In [1]: import numpy as np

In [2]: np.set_printoptions(suppress=True, linewidth=200)

In [3]: mat = np.loadtxt("arr.csv", delimiter=",")

In [4]: print(mat.round(1) + 0)
[[-0.6  0.6  0.5 -0.2  0.1]
 [-0.2  0.   0.1  0.5 -0.8]
 [ 0.1  0.5 -0.7 -0.4 -0.4]
 [-0.2 -0.5  0.3 -0.7 -0.4]
 [-0.8 -0.3 -0.5  0.2  0.2]]

In [5]: x0 = np.array([-3, -3, -4, 4, 4])

In [6]: print(np.round(mat * x0, 1))
[[ 1.8 -1.9 -1.8 -0.8  0.4]
 [ 0.5 -0.1 -0.5  2.  -3.3]
 [-0.2 -1.4  2.7 -1.7 -1.4]
 [ 0.5  1.6 -1.  -2.8 -1.5]
 [ 2.3  1.   2.   0.7  0.7]]

In [7]: print(np.linalg.norm(mat @ x0) <= np.linalg.norm(mat, 2) * np.linalg.norm(x0) + 1e-9)
True

In [8]: print(np.round(mat @ np.eye(5)[4], 1))
[ 0.1 -0.8 -0.4 -0.4  0.2]

In [9]: print((mat @ x0).argmax())
4

In [10]: print(np.round(np.einsum("ij,j->i", mat, x0), 1))
[-2.4 -1.4 -2.  -3.1  6.7]

In [11]: print(np.round((mat * x0).sum(axis=1), 1))
[-2.4 -1.4 -2.  -3.1  6.7]

In [12]: print(np.count_nonzero(mat))
25

In [13]: print(np.round(np.abs(mat).max(), 1))
0.8

In [14]: print(np.round(mat.sum(axis=0), 1))
[-1.6  0.3 -0.3 -0.7 -1.3]

In [15]: print(np.round(np.linalg.svd(mat, compute_uv=False), 1))
[1. 1. 1. 1. 1.]

In [16]: print(np.round(np.linalg.norm(mat), 1))
2.2

In [17]: print(np.round(np.diff(mat, axis=0), 1) + 0)
[[ 0.4 -0.6 -0.3  0.7 -0.9]
 [ 0.2  0.4 -0.8 -0.9  0.5]
 [-0.2 -1.   0.9 -0.3  0. ]
 [-0.6  0.2 -0.8  0.9  0.5]]

In [18]: W0 = np.load("run2.npy")

In [19]: print(W0)
[[-0.3 -1.3 -0.5 -1.4 -3.3  0.4  0.6 -0.2 -0.1  1.8 -1.7 -0.4 -0.2]
 [-0.5 -1.  -0.3  0.2  1.8  0.2 -0.8 -0.7  0.8 -1.2  0.  -0.2  0.3]
 [-0.5  0.6 -1.5 -1.  -4.8 -0.2 -0.2 -1.6  2.6 -0.5  0.2 -0.5  1.4]
 [-0.3 -2.2  0.1 -1.4 -0.3 -0.5  0.6 -1.9  1.1  0.  -2.8 -2.2  0.3]
 [-0.2  1.1  0.1  2.1 -3.   1.8  0.9 -0.4  1.6  0.   2.1 -0.3  0.4]
 [-1.4 -1.1  0.6  0.2 -3.  -0.4 -1.8 -0.7  0.  -1.3  1.4  1.1 -0.3]
 [ 1.1  1.3 -0.5  0.8 -1.8  0.5 -0.5 -0.2 -0.2 -1.   2.5 -0.1  1.4]
 [ 0.   0.5  1.   0.5 -2.7  0.2 -0.3  0.3 -1.5  1.4  0.1 -0.1  0. ]
 [ 1.3  0.9 -0.3 -1.2  3.9  1.2  1.6 -1.4 -0.4  3.   1.4  0.5  1.8]]

In [20]: t3 = np.stack([W0, 4 * W0, W0[::-1]])

In [21]: print(t3.shape)
(3, 9, 13)

In [22]: print((t3 @ W0.T).shape)
(3, 9, 9)

In [23]: print(np.linalg.matrix_rank(t3))
[9 9 9]

In [24]: print(np.round(np.einsum("bij,cij->bc", t3, t3), 1))
[[ 211.2  844.6   11. ]
 [ 844.6 3378.6   43.9]
 [  11.    43.9  211.2]]

In [25]: C2 = W0.T @ W0

In [26]: print(np.linalg.matrix_rank(C2))
9

In [27]: print((W0 @ W0.T).shape)
(9, 9)

In [28]: arr = np.load("w.npy")

In [29]: print(arr)
[[-3.8  0.1 -6.6  3.9]
 [-5.  -0.6 -0.5  1.4]
 [-3.  -2.5 -4.1  1.4]
 [-2.4 -0.2  4.3 -1.3]
 [-2.7  0.4  3.4 -0.8]
 [-4.5 -0.1 -6.6  3.3]
 [ 1.2 -3.2  3.8 -3.9]
 [-3.5 -0.7 -5.2  2.6]
 [-1.4 -3.   1.6 -1.6]
 [-5.5  3.  -1.1  4. ]
 [-2.7 -1.9 -2.2  0.2]
 [-0.3 -2.1  0.7 -1.8]
 [-1.9 -0.8 -4.9  1.5]
 [-6.2 -0.3 -2.3  1.6]
 [-3.9  2.5  1.8  1.8]
 [-0.6  0.6 -2.4  1.1]
 [-5.1 -0.7 -0.3  1. ]
 [-2.9 -0.4 -2.7  1.3]
 [-5.  -0.6  0.2  1.6]
 [-1.  -0.8  2.8 -1.4]
 [-2.7  1.9  1.9  0.5]
 [-3.3  0.7 -0.2  1.6]
 [-1.3 -1.9 -3.4  1.3]
 [-5.3  2.8 -1.5  3.2]
 [-6.7  1.2 -5.2  4.2]
 [-3.3 -2.1 -3.9  1.1]
 [-5.  -0.2 -0.5  0.7]
 [-4.9  1.2 -4.3  3.3]
 [-1.5 -2.2 -5.4  1.2]
 [ 0.9 -1.6  2.7 -2.7]
 [-5.7 -1.1 -2.1  1.6]
 [-1.6 -1.1 -4.5  1.7]
 [-4.7 -0.8 -3.6  2.2]
 [-4.9  1.   0.8  1.1]
 [-5.   0.4 -4.9  3.3]
 [-6.2  0.5 -3.8  3.1]
 [ 0.8 -3.8  3.7 -3.7]
 [-2.4  0.2 -4.2  3.3]]

In [30]: x0 = np.array([-6, -4, 9, -4])

In [31]: rhs = arr @ x0

In [32]: print(np.round(np.linalg.lstsq(arr, rhs)[0], 1))
[-6. -4.  9. -4.]

In [33]: print(np.round(np.linalg.solve(arr.T @ arr, arr.T @ rhs), 1))
[-6. -4.  9. -4.]

In [34]: rng = np.random.default_rng(1505)

In [35]: rhs = rhs + 0.1 * rng.normal(size=38)

In [36]: print(rhs.round(1))
[-52.7  22.3 -14.5  59.3  48.5 -45.2  55.4 -33.3  41.2  -4.9   3.3  23.6 -35.5  11.2  22.2 -24.8  26.5 -10.5  27.8  39.9  23.8   8.9 -20.4  -5.6 -28.2 -11.4  23.4 -27.4 -35.7  36.1  13.3 -33.4  -9.8
  28.2 -28.8 -11.3  58.5 -37.5]

In [37]: coef, *_ = np.linalg.lstsq(arr, rhs)

In [38]: print(coef.round(1))
[-6. -4.  9. -4.]

In [39]: print(np.round(arr.T @ (rhs - arr @ coef), 1) + 0)
[0. 0. 0. 0.]

In [40]: print(coef.round())
[-6. -4.  9. -4.]
